% ipython --no-banner

In [1]: import numpy as np

In [2]: np.set_printoptions(suppress=True, linewidth=200)

In [3]: def tidy(a):
   ...:     return np.round(a, 1) + 0
   ...: 

In [4]: J = np.load("m.npy")

In [5]: J
Out[5]: 
array([[ 0., -5.,  0.,  0.,  0., -5.],
       [-5.,  0.,  0.,  0.,  0.,  0.],
       [ 0.,  0.,  0.,  0.,  0.,  0.],
       [ 0.,  0.,  0.,  0.,  0.,  0.],
       [ 0.,  0.,  0.,  0.,  0.,  0.],
       [-5.,  0.,  0.,  0.,  0.,  0.]])

In [6]: vals, evecs = np.linalg.eigh(J)

In [7]: vals.sum(), np.trace(J)
Out[7]: (np.float64(0.0), np.float64(0.0))

In [8]: tidy(np.abs(evecs[:, -1]))
Out[8]: array([0.7, 0.5, 0. , 0. , 0. , 0.5])

In [9]: tidy(evecs @ np.diag(vals) @ evecs.T)
Out[9]: 
array([[ 0., -5.,  0.,  0.,  0., -5.],
       [-5.,  0.,  0.,  0.,  0.,  0.],
       [ 0.,  0.,  0.,  0.,  0.,  0.],
       [ 0.,  0.,  0.,  0.,  0.,  0.],
       [ 0.,  0.,  0.,  0.,  0.,  0.],
       [-5.,  0.,  0.,  0.,  0.,  0.]])

In [10]: tidy(np.linalg.eigvalsh(J @ J))
Out[10]: array([ 0.,  0.,  0.,  0., 50., 50.])

In [11]: np.unique(vals.round(6) + 0, return_counts=True)[1]
Out[11]: array([1, 4, 1])

In [12]: tidy(np.linalg.eigvalsh(J + 3 * np.eye(6)))
Out[12]: array([-4.1,  3. ,  3. ,  3. ,  3. , 10.1])

In [13]: np.linalg.matrix_rank(J, rtol=0.1)
Out[13]: np.int64(2)

In [14]: np.linalg.cond(J) > 100
Out[14]: np.True_

In [15]: G = J.T @ J

In [16]: np.diag(G)
Out[16]: array([50., 25.,  0.,  0.,  0., 25.])

In [17]: G
Out[17]: 
array([[50.,  0.,  0.,  0.,  0.,  0.],
       [ 0., 25.,  0.,  0.,  0., 25.],
       [ 0.,  0.,  0.,  0.,  0.,  0.],
       [ 0.,  0.,  0.,  0.,  0.,  0.],
       [ 0.,  0.,  0.,  0.,  0.,  0.],
       [ 0., 25.,  0.,  0.,  0., 25.]])

In [18]: np.linalg.matrix_rank(G)
Out[18]: np.int64(2)

In [19]: np.allclose(G, G.T)
Out[19]: True

In [20]: (J @ J.T).shape
Out[20]: (6, 6)

In [21]: tidy(np.linalg.eigvalsh(J).min())
Out[21]: np.float64(-7.1)

In [22]: f = np.array([2, 2, -1])

In [23]: np.cross(J[5, :3], J[2, :3])
Out[23]: array([ 0.,  0., -0.])

In [24]: X = np.load("block7.npy")

In [25]: tidy(X)
Out[25]: 
array([[ 0. , -0.7, -0.3, -0.2,  0. ],
       [ 0.7,  0.2,  0. , -0.2, -0.1],
       [ 0.2,  0.5, -0.4, -0.1,  0.3],
       [ 0. ,  0.1, -0.2, -0.3, -0.1],
       [ 0.1, -0.1,  0.1,  0.1, -0.5],
       [-0.4,  0.3,  0.6,  0. ,  0.2],
       [-0.2,  0.2, -0.4, -0.2, -0.2],
       [ 0.5, -0.2,  0.3,  0.2,  0.2],
       [ 0.1, -0.1, -0.1, -0.1,  0.5],
       [ 0.1,  0.1, -0.1,  0.5, -0.4],
       [-0.1,  0.1, -0.1,  0. , -0.1],
       [-0.1,  0. , -0.4,  0.7,  0.3],
       [ 0. ,  0.1,  0.1,  0.1, -0.2]])

In [26]: basis = X[[7, 1]].astype(float)

In [27]: for _ in range(6):
    ...:     labels = np.linalg.norm(X[:, None] - basis, axis=-1).argmin(axis=1)
    ...:     basis = np.array([X[labels == j].mean(axis=0) for j in range(2)])
    ...: 

In [28]: labels
Out[28]: array([0, 1, 1, 1, 1, 0, 1, 0, 0, 1, 1, 0, 1])

In [29]: tidy(basis)
Out[29]: 
array([[ 0. , -0.1,  0. ,  0.1,  0.2],
       [ 0.1,  0.2, -0.1,  0. , -0.2]])

In [30]: np.bincount(labels)
Out[30]: array([5, 8])
